$ python3 -q
>>> import numpy as np
>>> from numpy import linalg as LA
>>> np.set_printoptions(precision=3, suppress=True, linewidth=140, floatmode="fixed")
>>> A = np.loadtxt("arr.csv", delimiter=",")
>>> A
array([[-2.200, -1.200, -4.800],
       [-2.600, -0.400, -1.618],
       [-1.500,  0.300,  1.213],
       [-0.300,  1.000,  3.877],
       [-0.900,  0.800,  3.190],
       [ 0.100,  0.600,  2.349],
       [-1.100, -0.200, -0.806],
       [-2.900, -1.000, -4.007],
       [-0.200, -1.400, -5.617],
       [ 0.800, -0.900, -3.533],
       [-1.000,  0.700,  2.862],
       [-0.900, -1.100, -4.425],
       [-1.000,  1.100,  4.378],
       [-1.700,  0.800,  3.123],
       [-0.900,  0.100,  0.359],
       [-1.000, -1.100, -4.515],
       [ 0.100,  0.600,  2.393],
       [ 1.300,  0.000,  0.031],
       [-0.300,  0.800,  3.145],
       [ 1.400, -1.000, -4.022],
       [ 2.100,  0.900,  3.603],
       [-0.700,  0.700,  2.743],
       [ 1.300, -1.300, -5.212],
       [-1.700, -0.300, -1.119],
       [ 1.300,  0.000,  0.045]])
>>> Xc = A - A.mean(axis=0)
>>> Uu, sig, VT = LA.svd(Xc, full_matrices=False)
>>> sig
array([17.098,  6.406,  0.058])
>>> print(VT[0] * np.sign(VT[0, np.abs(VT[0]).argmax()]))
[0.028 0.243 0.970]
>>> print(np.abs(VT[-1]))
[0.001 0.970 0.243]
>>> np.abs(Uu[:, 0]).argmax()
np.int64(8)
>>> np.searchsorted(np.cumsum(sig ** 2) / (sig ** 2).sum(), 0.9) + 1
np.int64(2)
>>> Uu, sig, VT = LA.svd(A)
>>> np.argmax(sig[:-1] / (sig[1:] + 1e-6)) + 1
np.int64(2)
>>> B = Uu[:, :2] @ np.diag(sig[:2]) @ VT[:2]
>>> print(np.round(LA.norm(A - B, 2), 3), round(sig[2], 3))
0.06 0.06
>>> LA.matrix_rank(B)
np.int64(2)
>>> print(round(float(LA.norm(A - B) / LA.norm(A)), 3))
0.003
>>> round(float(np.abs(A - B).max()), 3)
0.027
>>> P = A @ LA.solve(A.T @ A, A.T)
>>> print(np.allclose(P @ P, P))
True
>>> P @ A[:, 2]
array([-4.800, -1.618,  1.213,  3.877,  3.190,  2.349, -0.806, -4.007, -5.617, -3.533,  2.862, -4.425,  4.378,  3.123,  0.359, -4.515,
        2.393,  0.031,  3.145, -4.022,  3.603,  2.743, -5.212, -1.119,  0.045])
>>> np.round(LA.eigvalsh(P), 3) + 0
array([0.000, 0.000, 0.000, 0.000, 0.000, 0.000, 0.000, 0.000, 0.000, 0.000, 0.000, 0.000, 0.000, 0.000, 0.000, 0.000, 0.000, 0.000, 0.000,
       0.000, 0.000, 0.000, 1.000, 1.000, 1.000])
>>> Xc = (A - A.mean(axis=0)) / A.std(axis=0)
>>> np.argwhere(np.abs(Xc) > 2)
array([[20,  0]])
>>> Xc.std(axis=0)
array([1.000, 1.000, 1.000])
>>> coef = LA.lstsq(np.delete(Xc, 2, axis=1), Xc[:, 2])[0]
>>> np.abs(coef).argmax()
np.int64(1)
>>> print(np.round(1 - np.var(Xc[:, 2] - np.delete(Xc, 2, axis=1) @ coef), 3))
1.0
>>> coef
array([0.002, 1.000])
>>> rng = np.random.default_rng(237)
>>> lab = rng.permutation(3)
>>> B = A[:, lab] * rng.choice([-1, 1], 3)
>>> B
array([[ 4.800,  1.200, -2.200],
       [ 1.618,  0.400, -2.600],
       [-1.213, -0.300, -1.500],
       [-3.877, -1.000, -0.300],
       [-3.190, -0.800, -0.900],
       [-2.349, -0.600,  0.100],
       [ 0.806,  0.200, -1.100],
       [ 4.007,  1.000, -2.900],
       [ 5.617,  1.400, -0.200],
       [ 3.533,  0.900,  0.800],
       [-2.862, -0.700, -1.000],
       [ 4.425,  1.100, -0.900],
       [-4.378, -1.100, -1.000],
       [-3.123, -0.800, -1.700],
       [-0.359, -0.100, -0.900],
       [ 4.515,  1.100, -1.000],
       [-2.393, -0.600,  0.100],
       [-0.031, -0.000,  1.300],
       [-3.145, -0.800, -0.300],
       [ 4.022,  1.000,  1.400],
       [-3.603, -0.900,  2.100],
       [-2.743, -0.700, -0.700],
       [ 5.212,  1.300,  1.300],
       [ 1.119,  0.300, -1.700],
       [-0.045, -0.000,  1.300]])
>>> Uu, _, VT = LA.svd(A.T @ B)
>>> np.round(LA.lstsq(A, B)[0], 3) + 0
array([[ 0.000,  0.000,  1.000],
       [ 0.000, -1.000,  0.000],
       [-1.000,  0.000,  0.000]])
>>> np.round(Uu @ VT, 3) + 0
array([[ 0.000,  0.000,  1.000],
       [ 0.000, -1.000,  0.000],
       [-1.000,  0.000,  0.000]])
>>> J = np.loadtxt("x.csv", delimiter=",")
>>> print(J)
[[-8.000  0.000  1.000]
 [ 0.000 -3.000 -3.000]
 [-3.000 -2.000  6.000]]
>>> O = J.astype(float).copy()
>>> for j in range(3):
...     O[:, j] -= O[:, :j] @ (O[:, :j].T @ O[:, j])
...     O[:, j] /= LA.norm(O[:, j])
... 
>>> np.round(O.T @ O, 3) + 0
array([[1.000, 0.000, 0.000],
       [0.000, 1.000, 0.000],
       [0.000, 0.000, 1.000]])
>>> ev, vecs = LA.eig(J)
>>> print(np.sort(LA.eigvals(LA.inv(J))))
[-0.273 -0.129  0.156]
>>> round(np.prod(ev), 3)
np.float64(183.0)
>>> lab = rng.permutation(3)
>>> B = J[:, lab] * rng.choice([-1, 1], 3)
>>> B
array([[-8.000, -1.000,  0.000],
       [ 0.000,  3.000, -3.000],
       [-3.000, -6.000, -2.000]])
>>> Uu, _, VT = LA.svd(J.T @ B)
>>> lab
array([0, 2, 1])
>>> feats = np.load("mat.npy")
>>> feats
array([[-1.000,  2.000, -2.000],
       [ 2.000,  2.000, -4.000],
       [-2.000, -4.000,  2.000]])
>>> ev, vecs = LA.eigh(feats)
>>> np.abs(vecs[:, -1]).round(6).argmax()
np.int64(1)
>>> np.abs(vecs[:, -1])
array([0.333, 0.667, 0.667])
>>> print(round(ev.sum(), 3), np.trace(feats))
3.0 3.0
>>> print(np.unique(ev.round(6) + 0, return_counts=True)[1])
[2 1]
>>> ev, vecs = LA.eigh(feats)
>>> x0 = np.array([3, 3, 3])
>>> print(np.abs(feats).sum(axis=1).max(), np.abs(ev).max())
8.0 7.0
>>> x0 @ feats @ x0
np.float64(-45.0)
>>> ev, vecs = LA.eig(feats)
>>> np.sort(LA.eigvals(feats @ feats))
array([ 4.000,  4.000, 49.000])
>>> ev
array([-2.000,  7.000, -2.000])
>>> u = np.array([-1, -3, 2])
>>> B = feats + np.outer(u, np.eye(3)[1])
>>> LA.matrix_rank(B - feats)
np.int64(1)
>>> LA.matrix_rank(LA.inv(B) - LA.inv(feats), tol=1e-8)
np.int64(1)
>>> def softmax(z):
...     e = np.exp(z - z.max(axis=-1, keepdims=True))
...     return e / e.sum(axis=-1, keepdims=True)
... 
>>> softmax(feats[1])
array([0.499, 0.499, 0.001])
>>> scores = feats @ feats.T / np.sqrt(3)
>>> softmax(scores)[1] @ feats
array([ 1.999,  2.000, -3.999])
>>> print(np.round(softmax(scores), 3) + 0)
[[0.360 0.640 0.000]
 [0.000 1.000 0.000]
 [0.000 0.000 1.000]]
>>> np.round(softmax(scores + np.triu(np.full(scores.shape, -np.inf), 1)), 3) + 0
array([[1.000, 0.000, 0.000],
       [0.000, 1.000, 0.000],
       [0.000, 0.000, 1.000]])
>>> E = np.loadtxt("a.csv", delimiter=",")
>>> E
array([[0.000, 2.000, 2.000],
       [2.000, 0.000, 0.000],
       [2.000, 0.000, 0.000]])
>>> np.abs(feats).max()
np.float64(4.0)
>>> LA.svd(feats, compute_uv=False)
array([7.000, 2.000, 2.000])
>>> print(LA.matrix_rank(feats))
3
>>> np.diff(feats, axis=0)
array([[ 3.000,  0.000, -2.000],
       [-4.000, -6.000,  6.000]])
>>> feats.shape
(3, 3)
>>> np.round(LA.norm(feats), 3)
np.float64(7.55)
>>> print(np.count_nonzero(feats))
9
>>> feats.mean(axis=0)
array([-0.333,  0.000, -1.333])
